% ipython --no-banner

In [1]: import numpy as np

In [2]: np.set_printoptions(suppress=True, linewidth=120)

In [3]: def rnd(a):
   ...:     return np.round(a, 3) + 0
   ...: 

In [4]: feats = np.loadtxt("block1.csv", delimiter=",")

In [5]: feats
Out[5]: 
array([[2., 2., 0., 2., 0.],
       [3., 1., 1., 1., 1.],
       [2., 1., 1., 3., 1.],
       [3., 1., 1., 1., 1.],
       [2., 2., 3., 3., 0.],
       [3., 3., 2., 2., 1.],
       [1., 0., 0., 1., 0.]])

In [6]: # row 3 repeats row 1

In [7]: q, V = np.linalg.qr(feats[:, :3])[0], np.linalg.qr(feats[:, 3:])[0]

In [8]: sigma = np.linalg.svd(q.T @ V, compute_uv=False)

In [9]: rnd(np.degrees(np.arccos(sigma.clip(0, 1))))
Out[9]: array([17.816, 54.001])

In [10]: rnd(np.linalg.norm(q @ q.T - V @ V.T, 2))
Out[10]: np.float64(1.0)

In [11]: M = np.loadtxt("data.csv", delimiter=",")

In [12]: M
Out[12]: 
array([[-0.874, -3.066, -3.546, -2.87 ,  0.112,  3.494,  4.698],
       [ 4.282,  0.062,  3.725, -4.343,  1.699, -2.477,  7.171],
       [-2.274, -2.457, -2.831, -3.489, -0.848,  4.525,  4.137],
       [ 2.088, -0.083,  2.875, -4.381,  3.386, -1.86 ,  4.539],
       [ 1.458,  0.166,  3.316, -5.945,  2.618, -2.271,  5.358],
       [ 3.273, -0.612,  2.2  , -4.806,  2.252, -0.682,  7.144],
       [ 2.606,  0.219,  2.967, -7.43 ,  2.056, -2.933,  6.747],
       [-1.834, -2.714, -1.665, -3.469, -1.559,  5.718,  4.648],
       [-3.727, -0.238, -1.086, -2.968,  0.568,  4.539,  5.391],
       [ 4.972,  1.021,  3.729, -2.555,  1.279, -1.332,  7.13 ],
       [-2.449, -2.175, -4.363, -0.432, -0.574,  4.919,  4.817],
       [ 3.967, -0.092,  4.093, -6.12 ,  3.675, -0.243,  5.68 ],
       [-1.02 , -2.533, -1.024, -4.254, -2.088,  4.535,  3.83 ],
       [-1.696, -1.996, -1.896, -3.063,  0.41 ,  4.641,  5.188],
       [-0.952, -0.533, -2.65 , -0.634, -1.433,  4.95 ,  3.817],
       [ 4.966,  0.165,  1.903, -6.262,  1.583, -1.988,  5.558]])

In [13]: gram = np.cov(M, rowvar=False)

In [14]: rnd(np.median(M, axis=0))
Out[14]: array([ 0.292, -0.386,  0.44 , -3.871,  0.924,  1.626,  5.273])

In [15]: np.argwhere(np.triu(np.abs(np.corrcoef(M.T)) > 0.8, 1))
Out[15]: 
array([[0, 2],
       [0, 5],
       [1, 2],
       [2, 4],
       [2, 5],
       [4, 5]])

In [16]: np.argsort(-M.std(axis=0).round(6), kind="stable")
Out[16]: array([5, 2, 0, 3, 4, 1, 6])

In [17]: F = np.load("w.npy")

In [18]: F
Out[18]: 
array([[  1,   5,  -8,  -1,  -8,  -3],
       [  1,  -9,  -6,  -5,   0,  -8],
       [  5, -31, -32, -21,  -8, -35]])

In [19]: # row 2 is much longer than the rest

In [20]: u = np.array([-2, 0, 2])

In [21]: np.polyval(u, F[2])
Out[21]: array([  -48, -1920, -2046,  -880,  -126, -2448])

In [22]: A = np.load("m.npy")

In [23]: A
Out[23]: 
array([[ 1, -3,  3,  2],
       [ 1,  0,  0,  0],
       [ 0, -1,  1,  1],
       [ 2, -2,  2,  3],
       [ 3,  0,  0,  3],
       [ 2, -1,  1,  0]])

In [24]: np.linalg.cond(A) > 100
Out[24]: np.True_

In [25]: rnd(np.linalg.norm(A, 2) / np.linalg.norm(A))
Out[25]: np.float64(0.887)

In [26]: np.linalg.lstsq(A[:-1].T, A[-1])[2]
Out[26]: np.int32(3)

In [27]: np.allclose(A[:-1].T @ np.linalg.lstsq(A[:-1].T, A[-1])[0], A[-1])
Out[27]: True

In [28]: np.unique(A.round(6), axis=0).shape
Out[28]: (6, 4)

In [29]: rnd(np.trace(np.linalg.pinv(A) @ A))
Out[29]: np.float64(3.0)

In [30]: rank = np.linalg.matrix_rank(A)

In [31]: rank
Out[31]: np.int64(3)

In [32]: N = np.linalg.svd(A)[2][rank:].T

In [33]: [int(np.linalg.matrix_rank(A[:, :j + 1])) for j in range(4)]
Out[33]: [1, 2, 2, 3]

In [34]: np.allclose(A @ N, 0)
Out[34]: True

In [35]: [int(np.linalg.matrix_rank(A[:i])) for i in range(1, len(A) + 1)]
Out[35]: [1, 2, 3, 3, 3, 3]

In [36]: N.shape
Out[36]: (4, 1)

In [37]: [int(np.linalg.matrix_rank(np.delete(A, i, axis=0))) for i in range(6)]
Out[37]: [3, 3, 3, 3, 3, 3]

In [38]: rnd(N @ N.T)
Out[38]: 
array([[0. , 0. , 0. , 0. ],
       [0. , 0.5, 0.5, 0. ],
       [0. , 0.5, 0.5, 0. ],
       [0. , 0. , 0. , 0. ]])

In [39]: u, g = A[2], A[3]

In [40]: u @ u
Out[40]: np.int64(3)

In [41]: p = (u @ g) / (u @ u) * u

In [42]: rnd(p)
Out[42]: array([ 0.   , -2.333,  2.333,  2.333])

In [43]: rnd(np.linalg.norm(u + g) ** 2 + np.linalg.norm(u - g) ** 2)
Out[43]: np.float64(48.0)

In [44]: np.outer(u, g)
Out[44]: 
array([[ 0,  0,  0,  0],
       [-2,  2, -2, -3],
       [ 2, -2,  2,  3],
       [ 2, -2,  2,  3]])

In [45]: np.linalg.matrix_rank(np.outer(u, g))
Out[45]: np.int64(1)

In [46]: J = np.array([[3, 5, 2, 1], [0, 8, 1, 8], [7, 9, 9, 1], [7, 3, 2, 5]])

In [47]: w1 = np.array([[-2, -1], [-3, 2], [-1, -2], [1, 0]])

In [48]: c = np.array([-2, -3])

In [49]: H = np.maximum(J @ w1 + c, 0)

In [50]: H
Out[50]: 
array([[ 0,  0],
       [ 0, 11],
       [ 0,  0],
       [ 0,  0]])

In [51]: np.linalg.matrix_rank(H)
Out[51]: np.int64(1)

In [52]: Z = np.array([[-4, 4], [-1, -6]])

In [53]: H @ Z
Out[53]: 
array([[  0,   0],
       [-11, -66],
       [  0,   0],
       [  0,   0]])

In [54]: rng = np.random.default_rng(985108)

In [55]: idx = rng.permutation(4)

In [56]: out = J[:, idx] * rng.choice([-1, 1], 4)

In [57]: out
Out[57]: 
array([[ 2,  3,  1, -5],
       [ 1,  0,  8, -8],
       [ 9,  7,  1, -9],
       [ 2,  7,  5, -3]])

In [58]: Uu, _, Vh = np.linalg.svd(J.T @ out)

In [59]: rnd(np.linalg.lstsq(J, out)[0])
Out[59]: 
array([[ 0.,  1.,  0.,  0.],
       [ 0.,  0.,  0., -1.],
       [ 1.,  0.,  0.,  0.],
       [ 0.,  0.,  1.,  0.]])

In [60]: np.linalg.matrix_rank(out)
Out[60]: np.int64(4)

In [61]: rnd(np.linalg.norm(out))
Out[61]: np.float64(21.61)

In [62]: rnd(np.linalg.svd(out, compute_uv=False))
Out[62]: array([19.07 ,  8.522,  5.329,  1.524])

In [63]: np.unravel_index(np.abs(out).argmax(), out.shape)
Out[63]: (np.int64(2), np.int64(0))

In [64]: np.diff(out, axis=0)
Out[64]: 
array([[-1, -3,  7, -3],
       [ 8,  7, -7, -1],
       [-7,  0,  4,  6]])

In [65]: np.count_nonzero(out)
Out[65]: np.int64(15)

In [66]: K = np.array([[0, 0, 5, 6], [0, 0, 8, 8], [0, 0, 0, 7], [0, 0, 0, 0]])

In [67]: # columns 0 and 1 are equal

In [68]: rnd(np.sort(np.linalg.eigvals(K)))
Out[68]: array([0., 0., 0., 0.])

In [69]: K @ K
Out[69]: 
array([[ 0,  0,  0, 35],
       [ 0,  0,  0, 56],
       [ 0,  0,  0,  0],
       [ 0,  0,  0,  0]])

In [70]: np.linalg.matrix_power(K - np.diag(np.diag(K)), 4)
Out[70]: 
array([[0, 0, 0, 0],
       [0, 0, 0, 0],
       [0, 0, 0, 0],
       [0, 0, 0, 0]])

In [71]: [int(np.linalg.matrix_rank(np.linalg.matrix_power(K, p))) for p in range(1, 5)]
Out[71]: [2, 1, 0, 0]

In [72]: np.prod(np.diag(K)), rnd(np.linalg.det(K))
Out[72]: (np.int64(0), np.float64(0.0))

In [73]: np.abs(np.diag(np.linalg.qr(K)[1])) > 1e-9
Out[73]: array([False, False, False, False])

In [74]: np.linalg.lstsq(K[:-1].T, K[-1])[2]
Out[74]: np.int32(2)

In [75]: K[3] @ K[0]
Out[75]: np.int64(0)

In [76]: rnd(np.linalg.norm(K, axis=1))
Out[76]: array([ 7.81 , 11.314,  7.   ,  0.   ])

In [77]: rnd(np.linalg.norm(K[3], 1)), rnd(np.linalg.norm(K[3], np.inf))
Out[77]: (np.float64(0.0), np.float64(0.0))

In [78]: rnd(np.linalg.norm(K, 2))
Out[78]: np.float64(14.754)
